>>> import numpy as np
>>> np.set_printoptions(precision=3, suppress=True, linewidth=140, legacy="1.25")
>>> X = np.loadtxt("sample13.csv", delimiter=",")
>>> X
array([[ 3.949, -4.385,  3.498,  0.826,  2.59 , -6.408,  3.867, -0.046, -6.256,  2.593,  1.359, -7.758,  2.611],
       [-4.076, -1.858,  0.185, -2.151, -0.968, -6.403, -2.128, -2.844,  5.67 ,  1.269, -4.511, -0.905,  3.051],
       [ 3.354, -4.967,  3.858, -0.298,  2.452, -8.547,  5.188,  0.078, -5.361,  0.82 ,  1.127, -6.507,  4.135],
       [-4.715,  0.374, -0.505, -3.174, -0.214, -7.327, -3.301, -3.715,  3.375, -1.162, -4.143, -0.28 , -1.083],
       [ 2.796, -5.62 ,  3.474,  1.413,  2.481, -8.114,  0.798,  1.604, -7.329, -0.732,  0.167, -8.356,  5.593],
       [ 1.219, -4.068,  3.906,  0.825,  2.335, -7.032,  3.105, -0.623, -8.717, -2.132, -0.263, -7.483,  3.058],
       [ 7.514,  1.4  , -4.74 ,  1.388, -1.817, -3.964, -1.5  , -1.729,  4.438,  0.053,  3.705,  1.492,  0.948],
       [ 3.859, -3.122,  3.647,  0.587,  2.143, -5.989,  1.193,  0.281, -5.538,  1.033,  1.198, -6.466,  4.915],
       [ 4.232,  0.584, -4.397, -0.112, -2.101, -3.224, -3.098, -1.41 ,  3.095,  0.634,  5.018,  1.168,  2.705],
       [ 2.915, -3.641,  0.865,  0.142,  0.582, -7.3  ,  3.217, -1.734, -7.98 , -1.751,  2.616, -4.604,  3.241]])
>>> rng = np.random.default_rng(812)
>>> out = X + rng.integers(-2, 3, (10, 3)) @ rng.integers(-2, 3, (3, 13))
>>> out
array([[  1.949,  -7.385,   7.498,   1.826,   1.59 ,  -6.408,   6.867,  -1.046,  -9.256,   2.593,   2.359,  -7.758,   0.611],
       [ -2.076,  -0.858,   0.185,  -5.151,  -3.968, -10.403,  -1.128,  -1.844,   4.67 ,   5.269,  -3.511,  -2.905,   3.051],
       [ -0.646, -10.967,   7.858,   2.702,   0.452,  -7.547,   9.188,   0.078,  -8.361,  -0.18 ,   3.127,  -3.507,   1.135],
       [ -4.715,   2.374,  -4.505,  -1.174,   3.786,  -3.327,  -7.301,  -3.715,   7.375,  -5.162,  -6.143,   1.72 ,   0.917],
       [  0.796,  -9.62 ,   1.474,   3.413,  -0.519,  -8.114,   1.798,   4.604,  -6.329,  -0.732,   2.167,  -3.356,   4.593],
       [  5.219,  -0.068,   3.906,  -4.175,   0.335, -12.032,   3.105,  -0.623,  -9.717,   2.868,  -0.263, -12.483,   4.058],
       [  3.514,   0.4  ,   1.26 ,   6.388,   6.183,   4.036,  -1.5  ,  -7.729,   2.438,  -7.947,   0.705,   0.492,  -0.052],
       [ -0.141,  -9.122,   7.647,   3.587,   0.143,  -4.989,   5.193,   0.281,  -8.538,   0.033,   3.198,  -3.466,   1.915],
       [  8.232,   5.584, -14.397,  -2.112,  -2.101,  -4.224,  -9.098,   2.59 ,  10.095,   1.634,   4.018,   3.168,   6.705],
       [ -1.085,  -9.641,   0.865,   4.142,  -1.418,  -5.3  ,   5.217,   0.266,  -7.98 ,  -3.751,   4.616,   1.396,   1.241]])
>>> out - X
array([[ -2.,  -3.,   4.,   1.,  -1.,   0.,   3.,  -1.,  -3.,   0.,   1.,   0.,  -2.],
       [  2.,   1.,   0.,  -3.,  -3.,  -4.,   1.,   1.,  -1.,   4.,   1.,  -2.,   0.],
       [ -4.,  -6.,   4.,   3.,  -2.,   1.,   4.,   0.,  -3.,  -1.,   2.,   3.,  -3.],
       [  0.,   2.,  -4.,   2.,   4.,   4.,  -4.,   0.,   4.,  -4.,  -2.,   2.,   2.],
       [ -2.,  -4.,  -2.,   2.,  -3.,   0.,   1.,   3.,   1.,   0.,   2.,   5.,  -1.],
       [  4.,   4.,   0.,  -5.,  -2.,  -5.,   0.,   0.,  -1.,   5.,   0.,  -5.,   1.],
       [ -4.,  -1.,   6.,   5.,   8.,   8.,   0.,  -6.,  -2.,  -8.,  -3.,  -1.,  -1.],
       [ -4.,  -6.,   4.,   3.,  -2.,   1.,   4.,   0.,  -3.,  -1.,   2.,   3.,  -3.],
       [  4.,   5., -10.,  -2.,   0.,  -1.,  -6.,   4.,   7.,   1.,  -1.,   2.,   4.],
       [ -4.,  -6.,   0.,   4.,  -2.,   2.,   2.,   2.,   0.,  -2.,   2.,   6.,  -2.]])
>>> np.round(np.linalg.svd(out - X, compute_uv=False), 3) + 0
array([27.477, 19.953, 16.699,  0.   ,  0.   ,  0.   ,  0.   ,  0.   ,  0.   ,  0.   ])
>>> np.linalg.matrix_rank(out - X, tol=1e-8)
3
>>> Uu, sig, VT = np.linalg.svd(out, full_matrices=False)
>>> np.allclose(Uu * sig @ VT, out)
True
>>> np.abs(Uu[:, 0]).round(6).argmax()
2
>>> np.round(VT @ VT.T, 3) + 0
array([[1., 0., 0., 0., 0., 0., 0., 0., 0., 0.],
       [0., 1., 0., 0., 0., 0., 0., 0., 0., 0.],
       [0., 0., 1., 0., 0., 0., 0., 0., 0., 0.],
       [0., 0., 0., 1., 0., 0., 0., 0., 0., 0.],
       [0., 0., 0., 0., 1., 0., 0., 0., 0., 0.],
       [0., 0., 0., 0., 0., 1., 0., 0., 0., 0.],
       [0., 0., 0., 0., 0., 0., 1., 0., 0., 0.],
       [0., 0., 0., 0., 0., 0., 0., 1., 0., 0.],
       [0., 0., 0., 0., 0., 0., 0., 0., 1., 0.],
       [0., 0., 0., 0., 0., 0., 0., 0., 0., 1.]])
>>> round(np.sqrt((sig ** 2).sum()), 3), round(np.linalg.norm(out), 3)
(58.984, 58.984)
>>> Uu.shape, sig.shape, VT.shape
((10, 10), (10,), (10, 13))
>>> sig / sig[0]
array([1.   , 0.567, 0.397, 0.349, 0.318, 0.164, 0.116, 0.059, 0.043, 0.033])
>>> np.round(Uu.T @ Uu, 3) + 0
array([[1., 0., 0., 0., 0., 0., 0., 0., 0., 0.],
       [0., 1., 0., 0., 0., 0., 0., 0., 0., 0.],
       [0., 0., 1., 0., 0., 0., 0., 0., 0., 0.],
       [0., 0., 0., 1., 0., 0., 0., 0., 0., 0.],
       [0., 0., 0., 0., 1., 0., 0., 0., 0., 0.],
       [0., 0., 0., 0., 0., 1., 0., 0., 0., 0.],
       [0., 0., 0., 0., 0., 0., 1., 0., 0., 0.],
       [0., 0., 0., 0., 0., 0., 0., 1., 0., 0.],
       [0., 0., 0., 0., 0., 0., 0., 0., 1., 0.],
       [0., 0., 0., 0., 0., 0., 0., 0., 0., 1.]])
>>> np.cumsum(sig ** 2) / np.sum(sig ** 2)
array([0.572, 0.756, 0.846, 0.916, 0.973, 0.989, 0.996, 0.998, 0.999, 1.   ])
>>> T = np.stack([X, 2 * X, X[::-1]])
>>> np.linalg.matrix_rank(T.reshape(3, -1))
2
>>> np.einsum("bij,cij->bc", T, T)
array([[1912.517, 3825.035, 1306.991],
       [3825.035, 7650.069, 2613.982],
       [1306.991, 2613.982, 1912.517]])
>>> np.linalg.norm(T, axis=(1, 2))
array([43.732, 87.465, 43.732])
>>> ang = np.radians(60)
>>> Rm = np.eye(13)
>>> Rm[11, 11] = Rm[1, 1] = np.cos(ang)
>>> Rm[11, 1], Rm[1, 11] = -np.sin(ang), np.sin(ang)
>>> out = X @ Rm.T
>>> round(np.linalg.det(Rm), 3), np.trace(Rm)
(1.0, 12.0)
>>> np.allclose(X @ X.T, out @ out.T)
True
>>> np.allclose(np.linalg.norm(X, axis=1), np.linalg.norm(out, axis=1))
True
>>> np.abs(out - X).max(axis=0)
array([0.   , 4.526, 0.   , 0.   , 0.   , 0.   , 0.   , 0.   , 0.   , 0.   , 0.   , 9.045, 0.   ])
>>> W0 = np.loadtxt("arr.csv", delimiter=",")
>>> W0
array([[ 0.  ,  0.18,  0.45, -0.45,  1.53, -0.9 , -0.27, -0.36,  1.26,  0.  , -0.27,  0.09,  0.18],
       [ 0.  ,  0.02,  0.05, -0.05,  0.17, -0.1 , -0.03, -0.04,  0.14,  0.  , -0.03,  0.01,  0.02],
       [ 0.  ,  0.08,  0.2 , -0.2 ,  0.68, -0.4 , -0.12, -0.16,  0.56,  0.  , -0.12,  0.04,  0.08],
       [ 0.  , -0.16, -0.4 ,  0.4 , -1.36,  0.8 ,  0.24,  0.32, -1.12,  0.  ,  0.24, -0.08, -0.16],
       [ 0.  ,  0.06,  0.15, -0.15,  0.51, -0.3 , -0.09, -0.12,  0.42,  0.  , -0.09,  0.03,  0.06],
       [ 0.  , -0.22, -0.55,  0.55, -1.87,  1.1 ,  0.33,  0.44, -1.54,  0.  ,  0.33, -0.11, -0.22],
       [ 0.  ,  0.44,  1.1 , -1.1 ,  3.74, -2.2 , -0.66, -0.88,  3.08,  0.  , -0.66,  0.22,  0.44],
       [ 0.  ,  0.28,  0.7 , -0.7 ,  2.38, -1.4 , -0.42, -0.56,  1.96,  0.  , -0.42,  0.14,  0.28],
       [ 0.  , -0.02, -0.05,  0.05, -0.17,  0.1 ,  0.03,  0.04, -0.14,  0.  ,  0.03, -0.01, -0.02],
       [ 0.  , -0.04, -0.1 ,  0.1 , -0.34,  0.2 ,  0.06,  0.08, -0.28,  0.  ,  0.06, -0.02, -0.04],
       [ 0.  , -0.1 , -0.25,  0.25, -0.85,  0.5 ,  0.15,  0.2 , -0.7 ,  0.  ,  0.15, -0.05, -0.1 ]])
>>> # columns 0 and 9 are equal
>>> Uu, sig, VT = np.linalg.svd(W0)
>>> evecs = VT[:(sig > 1e-8).sum()]
>>> vec = W0[2] + 4 * W0[8] + rng.integers(2) * np.eye(13)[12]
>>> vec
array([0., 0., 0., 0., 0., 0., 0., 0., 0., 0., 0., 0., 0.])
>>> np.allclose(evecs.T @ evecs @ vec, vec)
True
>>> np.round(np.linalg.norm(vec - evecs.T @ evecs @ vec), 3)
0.0
>>> Uu, sig, VT = np.linalg.svd(W0, full_matrices=False)
>>> np.allclose(Uu * sig @ VT, W0)
True
>>> np.abs(Uu[:, 0]).round(6).argmax()
6
>>> np.round(Uu.T @ Uu, 3) + 0
array([[1., 0., 0., 0., 0., 0., 0., 0., 0., 0., 0.],
       [0., 1., 0., 0., 0., 0., 0., 0., 0., 0., 0.],
       [0., 0., 1., 0., 0., 0., 0., 0., 0., 0., 0.],
       [0., 0., 0., 1., 0., 0., 0., 0., 0., 0., 0.],
       [0., 0., 0., 0., 1., 0., 0., 0., 0., 0., 0.],
       [0., 0., 0., 0., 0., 1., 0., 0., 0., 0., 0.],
       [0., 0., 0., 0., 0., 0., 1., 0., 0., 0., 0.],
       [0., 0., 0., 0., 0., 0., 0., 1., 0., 0., 0.],
       [0., 0., 0., 0., 0., 0., 0., 0., 1., 0., 0.],
       [0., 0., 0., 0., 0., 0., 0., 0., 0., 1., 0.],
       [0., 0., 0., 0., 0., 0., 0., 0., 0., 0., 1.]])
>>> Uu.shape, sig.shape, VT.shape
((11, 11), (11,), (11, 13))
>>> (sig > 1e-8).sum()
1
>>> round(np.sqrt((sig ** 2).sum()), 3), np.round(np.linalg.norm(W0), 3)
(8.242, 8.242)
>>> np.cumsum(sig ** 2) / np.sum(sig ** 2)
array([1., 1., 1., 1., 1., 1., 1., 1., 1., 1., 1.])
>>> out = np.array([[0, 3],
...     [4, 1],
...     [1, 5],
...     [5, 1],
...     [4, 4],
...     [2, 1],
...     [3, 5],
...     [2, 4],
...     [4, 4],
...     [4, 3],
...     [4, 4],
...     [0, 0],
...     [2, 2]])
>>> np.linalg.matrix_rank(np.vstack([W0, out.T]))
3
>>> np.einsum("ij,ij->i", W0, W0)
array([ 5.492,  0.068,  1.085,  4.339,  0.61 ,  8.204, 32.815, 13.289,  0.068,  0.271,  1.695])
>>> np.einsum("ij->j", W0)
array([ 0.  ,  0.52,  1.3 , -1.3 ,  4.42, -2.6 , -0.78, -1.04,  3.64,  0.  , -0.78,  0.26,  0.52])
>>> np.linalg.matrix_rank(W0 @ out)
1
>>> [round(float(x), 3) for x in np.linalg.svd(W0, compute_uv=False)[:3]]
[8.242, 0.0, 0.0]
>>> np.linalg.cond(W0) > 100
True
>>> np.linalg.matrix_rank(W0, rtol=0.1)
1
>>> f = np.array([3, -1, 3, 3, 1, -2, 0])
>>> arr = 5 * np.eye(7) + np.outer(f, f)
>>> arr
array([[14., -3.,  9.,  9.,  3., -6.,  0.],
       [-3.,  6., -3., -3., -1.,  2.,  0.],
       [ 9., -3., 14.,  9.,  3., -6.,  0.],
       [ 9., -3.,  9., 14.,  3., -6.,  0.],
       [ 3., -1.,  3.,  3.,  6., -2.,  0.],
       [-6.,  2., -6., -6., -2.,  9.,  0.],
       [ 0.,  0.,  0.,  0.,  0.,  0.,  5.]])
>>> ev, evecs = np.linalg.eigh(arr)
>>> vec = np.array([-1, -1, -3, -2, 1, -1, 1])
>>> evecs * np.sqrt(ev) @ evecs.T
array([[ 3.307, -0.357,  1.071,  1.071,  0.357, -0.714,  0.   ],
       [-0.357,  2.355, -0.357, -0.357, -0.119,  0.238,  0.   ],
       [ 1.071, -0.357,  3.307,  1.071,  0.357, -0.714,  0.   ],
       [ 1.071, -0.357,  1.071,  3.307,  0.357, -0.714,  0.   ],
       [ 0.357, -0.119,  0.357,  0.357,  2.355, -0.238,  0.   ],
       [-0.714,  0.238, -0.714, -0.714, -0.238,  2.712,  0.   ],
       [ 0.   ,  0.   ,  0.   ,  0.   ,  0.   ,  0.   ,  2.236]])
>>> evecs * np.maximum(ev, 0) @ evecs.T
array([[14., -3.,  9.,  9.,  3., -6.,  0.],
       [-3.,  6., -3., -3., -1.,  2.,  0.],
       [ 9., -3., 14.,  9.,  3., -6.,  0.],
       [ 9., -3.,  9., 14.,  3., -6.,  0.],
       [ 3., -1.,  3.,  3.,  6., -2.,  0.],
       [-6.,  2., -6., -6., -2.,  9.,  0.],
       [ 0.,  0.,  0.,  0.,  0.,  0.,  5.]])
>>> vec @ arr @ vec
286.0
>>> f = np.array([7, -9, -2, -9, -2, 9, 8])
>>> out = arr + np.outer(f, np.eye(7)[5])
>>> np.linalg.matrix_rank(out - arr)
1
>>> np.round(np.linalg.det(out) / np.linalg.det(arr), 3), np.round(1 + np.linalg.solve(arr, f)[5], 3)
(2.558, 2.558)
>>> out
array([[ 14.,  -3.,   9.,   9.,   3.,   1.,   0.],
       [ -3.,   6.,  -3.,  -3.,  -1.,  -7.,   0.],
       [  9.,  -3.,  14.,   9.,   3.,  -8.,   0.],
       [  9.,  -3.,   9.,  14.,   3., -15.,   0.],
       [  3.,  -1.,   3.,   3.,   6.,  -4.,   0.],
       [ -6.,   2.,  -6.,  -6.,  -2.,  18.,   0.],
       [  0.,   0.,   0.,   0.,   0.,   8.,   5.]])
>>> G = X.T @ X
>>> np.linalg.svd(X, compute_uv=False) ** 2
array([1294.109,  278.255,  243.224,   43.671,   25.896,   12.767,    7.911,    3.167,    2.954,    0.563])
>>> np.round(np.linalg.eigvalsh(G)[::-1], 3) + 0
array([1294.109,  278.255,  243.224,   43.671,   25.896,   12.767,    7.911,    3.167,    2.954,    0.563,    0.   ,    0.   ,    0.   ])
>>> round(float(np.trace(G)), 3), round((X ** 2).sum(), 3)
(1912.517, 1912.517)
>>> np.allclose(G, G.T)
True
>>> vec = np.ones(7)
>>> for _ in range(4):
...     vec = arr @ vec
...     vec /= np.linalg.norm(vec)
...     print(round(vec @ arr @ vec, 3))
... 
36.006
37.963
37.999
38.0
>>> vec.round(3) + 0
array([ 0.522, -0.174,  0.522,  0.522,  0.174, -0.348,  0.   ])
>>> out = np.array([[2, 0], [0, 1], [0, 2], [3, 0], [1, 3], [3, 3], [3, 0]])
>>> np.linalg.matrix_rank(arr @ out)
2
>>> np.einsum("ij,ij->i", arr, arr)
array([412.,  68., 412., 412.,  68., 197.,  25.])
>>> np.einsum("ij->j", arr)
array([26., -2., 26., 26., 12., -9.,  5.])
>>> arr @ out
array([[ 40.,   6.],
       [-10.,   3.],
       [ 30.,  16.],
       [ 45.,   6.],
       [ 15.,  17.],
       [ -5.,  11.],
       [ 15.,   0.]])
>>> K = np.loadtxt("dump.csv", delimiter=",")
>>> K
array([[ 1.   ,  0.   ,  0.   ,  0.   ,  0.   ,  0.   ,  0.   ,  0.   ,  0.   ,  0.   ,  0.   ,  0.   ,  0.   ,  0.   ],
       [ 0.   ,  1.   ,  0.   ,  0.   ,  0.   ,  0.   ,  0.   ,  0.   ,  0.   ,  0.   ,  0.   ,  0.   ,  0.   ,  0.   ],
       [ 0.   ,  0.   ,  1.   ,  0.   ,  0.   ,  0.   ,  0.   ,  0.   ,  0.   ,  0.   ,  0.   ,  0.   ,  0.   ,  0.   ],
       [ 0.   ,  0.   ,  0.   ,  1.   ,  0.   ,  0.   ,  0.   ,  0.   ,  0.   ,  0.   ,  0.   ,  0.   ,  0.   ,  0.   ],
       [ 0.   ,  0.   ,  0.   ,  0.   ,  0.5  ,  0.   ,  0.   ,  0.   , -0.866,  0.   ,  0.   ,  0.   ,  0.   ,  0.   ],
       [ 0.   ,  0.   ,  0.   ,  0.   ,  0.   ,  1.   ,  0.   ,  0.   ,  0.   ,  0.   ,  0.   ,  0.   ,  0.   ,  0.   ],
       [ 0.   ,  0.   ,  0.   ,  0.   ,  0.   ,  0.   ,  1.   ,  0.   ,  0.   ,  0.   ,  0.   ,  0.   ,  0.   ,  0.   ],
       [ 0.   ,  0.   ,  0.   ,  0.   ,  0.   ,  0.   ,  0.   ,  1.   ,  0.   ,  0.   ,  0.   ,  0.   ,  0.   ,  0.   ],
       [ 0.   ,  0.   ,  0.   ,  0.   ,  0.866,  0.   ,  0.   ,  0.   ,  0.5  ,  0.   ,  0.   ,  0.   ,  0.   ,  0.   ],
       [ 0.   ,  0.   ,  0.   ,  0.   ,  0.   ,  0.   ,  0.   ,  0.   ,  0.   ,  1.   ,  0.   ,  0.   ,  0.   ,  0.   ],
       [ 0.   ,  0.   ,  0.   ,  0.   ,  0.   ,  0.   ,  0.   ,  0.   ,  0.   ,  0.   ,  1.   ,  0.   ,  0.   ,  0.   ],
       [ 0.   ,  0.   ,  0.   ,  0.   ,  0.   ,  0.   ,  0.   ,  0.   ,  0.   ,  0.   ,  0.   ,  1.   ,  0.   ,  0.   ],
       [ 0.   ,  0.   ,  0.   ,  0.   ,  0.   ,  0.   ,  0.   ,  0.   ,  0.   ,  0.   ,  0.   ,  0.   ,  1.   ,  0.   ],
       [ 0.   ,  0.   ,  0.   ,  0.   ,  0.   ,  0.   ,  0.   ,  0.   ,  0.   ,  0.   ,  0.   ,  0.   ,  0.   ,  1.   ]])
>>> # 13 blocks once reordered
>>> np.round(np.linalg.det(K), 3)
1.0
>>> np.sort(np.abs(np.linalg.eigvals(K)))
array([1., 1., 1., 1., 1., 1., 1., 1., 1., 1., 1., 1., 1., 1.])
>>> round(float(np.abs(np.linalg.eigvals(K)).max()), 3)
1.0
>>> np.trace(K)
13.0
>>> np.allclose(K @ K.T, K.T @ K)
True
